In [1]: import numpy as np

In [2]: np.set_printoptions(suppress=True, linewidth=140)

In [3]: mat = np.load("run18.npy")

In [4]: mat
Out[4]: 
array([[17.95, 18.06],
       [17.84, 17.93],
       [27.03, 26.82],
       [26.86, 26.99]])

In [5]: Uu, s, Vh = np.linalg.svd(mat)

In [6]: s.round(2)
Out[6]: array([64.71,  0.2 ])

In [7]: np.argmax(s[:-1] / (s[1:] + 1e-6)) + 1
Out[7]: np.int64(1)

In [8]: M2 = Uu[:, :1] @ np.diag(s[:1]) @ Vh[:1]

In [9]: round(np.linalg.norm(mat - M2) / np.linalg.norm(mat), 2)
Out[9]: np.float64(0.0)

In [10]: round(float(np.abs(mat - M2).max()), 2)
Out[10]: 0.11

In [11]: np.round(np.linalg.norm(mat - M2, 2), 2), np.round(s[1], 2)
Out[11]: (np.float64(0.2), np.float64(0.2))

In [12]: M2.round(2)
Out[12]: 
array([[18.  , 18.01],
       [17.88, 17.89],
       [26.92, 26.93],
       [26.92, 26.93]])

In [13]: O = mat.astype(float).copy()

In [14]: for j in range(2):
    ...:     O[:, j] -= O[:, :j] @ (O[:, :j].T @ O[:, j])
    ...:     O[:, j] /= np.linalg.norm(O[:, j])
    ...: 

In [15]: np.round(O.T @ mat, 2) + 0
Out[15]: 
array([[45.74, 45.77],
       [ 0.  ,  0.28]])

In [16]: O.round(2)
Out[16]: 
array([[ 0.39,  0.35],
       [ 0.39,  0.28],
       [ 0.59, -0.8 ],
       [ 0.59,  0.4 ]])

In [17]: np.round(O.T @ O, 2) + 0
Out[17]: 
array([[1., 0.],
       [0., 1.]])

In [18]: J = np.load("a.npy")

In [19]: J
Out[19]: 
array([[0., 0., 2.],
       [0., 0., 3.],
       [2., 3., 0.]])

In [20]: np.all(np.linalg.eigvalsh(J) > 0)
Out[20]: np.False_

In [21]: round(np.linalg.eigvalsh(J).min(), 2)
Out[21]: np.float64(-3.61)

In [22]: W = np.array([[-3, -1, 1, 0, -5, 3], [1, 0, 4, 2, 0, -2], [4, 5, -1, -1, -1, -3]])

In [23]: beta = np.array([1, -2, 2, 0, 0, -1])

In [24]: act = np.maximum(J @ W + beta, 0)

In [25]: act
Out[25]: 
array([[ 9.,  8.,  0.,  0.,  0.,  0.],
       [13., 13.,  0.,  0.,  0.,  0.],
       [ 0.,  0., 16.,  6.,  0.,  0.]])

In [26]: W2 = np.array([[3, 4, -1],
    ...:     [-1, -3, -1],
    ...:     [1, 5, 0],
    ...:     [-5, 3, 4],
    ...:     [-3, -1, 5],
    ...:     [-4, 2, 5]])

In [27]: (act @ W2).round(6).argmax(axis=1)
Out[27]: array([0, 0, 1])

In [28]: Uu, s, Vh = np.linalg.svd(J)

In [29]: s.round(2)
Out[29]: array([ 3.61,  3.61, -0.  ])

In [30]: M2 = Uu[:, :2] @ np.diag(s[:2]) @ Vh[:2]

In [31]: M2
Out[31]: 
array([[0., 0., 2.],
       [0., 0., 3.],
       [2., 3., 0.]])

In [32]: np.linalg.matrix_rank(J, rtol=0.05)
Out[32]: np.int64(2)

In [33]: np.linalg.matrix_rank(M2)
Out[33]: np.int64(2)

In [34]: np.abs(J - M2).max()
Out[34]: np.float64(0.0)

In [35]: np.abs(np.diag(np.linalg.qr(M2)[1])) > 1e-9
Out[35]: array([ True, False,  True])

In [36]: np.allclose(M2[:-1].T @ np.linalg.lstsq(M2[:-1].T, M2[-1])[0], M2[-1])
Out[36]: False

In [37]: np.unique(M2.round(6), axis=0).shape
Out[37]: (3, 3)

In [38]: theta = np.radians(120)

In [39]: Rm = np.eye(3)

In [40]: Rm[0, 0] = Rm[2, 2] = np.cos(theta)

In [41]: Rm[0, 2], Rm[2, 0] = -np.sin(theta), np.sin(theta)

In [42]: Rm.round(2)
Out[42]: 
array([[-0.5 ,  0.  , -0.87],
       [ 0.  ,  1.  ,  0.  ],
       [ 0.87,  0.  , -0.5 ]])

In [43]: M2 = J @ Rm.T

In [44]: np.round(np.linalg.svd(J, compute_uv=False), 2), np.round(np.linalg.svd(M2, compute_uv=False), 2) + 0
Out[44]: (array([3.61, 3.61, 0.  ]), array([3.61, 3.61, 0.  ]))

In [45]: M2.round(2)
Out[45]: 
array([[-1.73,  0.  , -1.  ],
       [-2.6 ,  0.  , -1.5 ],
       [-1.  ,  3.  ,  1.73]])

In [46]: round(float(np.linalg.det(Rm)), 2), round(np.trace(Rm), 2)
Out[46]: (1.0, np.float64(0.0))

In [47]: np.allclose(np.linalg.norm(J, axis=1), np.linalg.norm(M2, axis=1))
Out[47]: True

In [48]: np.round(np.abs(M2 - J).max(axis=0), 2)
Out[48]: array([3. , 0. , 4.5])

In [49]: feats = np.loadtxt("case9.csv", delimiter=",")

In [50]: feats
Out[50]: 
array([[  4.79,   1.1 ,   0.32],
       [ -4.67,   1.6 ,   0.34],
       [ 14.54,  -1.21,  -0.48],
       [ -8.36,  -4.65,   0.02],
       [ -7.25,  -1.1 ,  -0.44],
       [ -1.11,   5.15,  -0.15],
       [-15.54,   0.01,  -0.02],
       [ -0.73,   0.48,   0.6 ],
       [ -8.88,   0.83,  -0.31],
       [ -1.61,  -5.91,  -0.5 ],
       [  7.25,   1.55,  -0.52],
       [ -7.39,   0.14,   0.44],
       [  2.22,   3.29,  -0.16],
       [ -1.16,  -1.3 ,  -0.06],
       [ -1.24,  -1.3 ,  -0.06],
       [ 13.86,  -1.27,   0.39],
       [ -5.9 ,  -0.53,  -0.16],
       [ 15.33,   2.83,  -0.69],
       [ -6.28,  -0.58,  -0.11],
       [ 12.12,   0.44,  -0.89],
       [ 11.36,   2.39,  -0.07]])

In [51]: round(float(np.linalg.norm(feats, 1)), 2), np.round(np.linalg.norm(feats, np.inf), 2)
Out[51]: (151.59, np.float64(18.85))

In [52]: round(float(np.linalg.norm(feats[6] - feats[18])), 2)
Out[52]: 9.28

In [53]: round(np.linalg.norm(feats, 2), 2)
Out[53]: np.float64(40.05)

In [54]: round(np.linalg.norm(feats) ** 2 / np.linalg.norm(feats, 2) ** 2, 2)
Out[54]: np.float64(1.07)

In [55]: vec = np.array([5, -1, 2])

In [56]: (feats @ vec).argmax()
Out[56]: np.int64(2)

In [57]: np.linalg.norm(feats @ vec) <= np.linalg.norm(feats, 2) * np.linalg.norm(vec) + 1e-9
Out[57]: np.True_

In [58]: vec @ feats
Traceback (most recent call last):
  Cell In[58], line 1
    vec @ feats
ValueError: matmul: Input operand 1 has a mismatch in its core dimension 0, with gufunc signature (n?,k),(k,m?)->(n?,m?) (size 21 is different from 3)


In [59]: Uu, s, Vh = np.linalg.svd(feats, full_matrices=False)

In [60]: np.round(Uu.T @ feats @ Vh.T, 2) + 0
Out[60]: 
array([[40.05,  0.  ,  0.  ],
       [ 0.  , 10.74,  0.  ],
       [ 0.  ,  0.  ,  1.73]])

In [61]: np.round(Vh @ Vh.T, 2) + 0
Out[61]: 
array([[1., 0., 0.],
       [0., 1., 0.],
       [0., 0., 1.]])

In [62]: s.round(2)
Out[62]: array([40.05, 10.74,  1.73])

In [63]: np.allclose(Uu * s @ Vh, feats)
Out[63]: True

In [64]: round(np.sqrt((s ** 2).sum()), 2), np.round(np.linalg.norm(feats), 2)
Out[64]: (np.float64(41.5), np.float64(41.5))

In [65]: np.round(np.abs(Vh[0]), 2)
Out[65]: array([1.  , 0.07, 0.01])
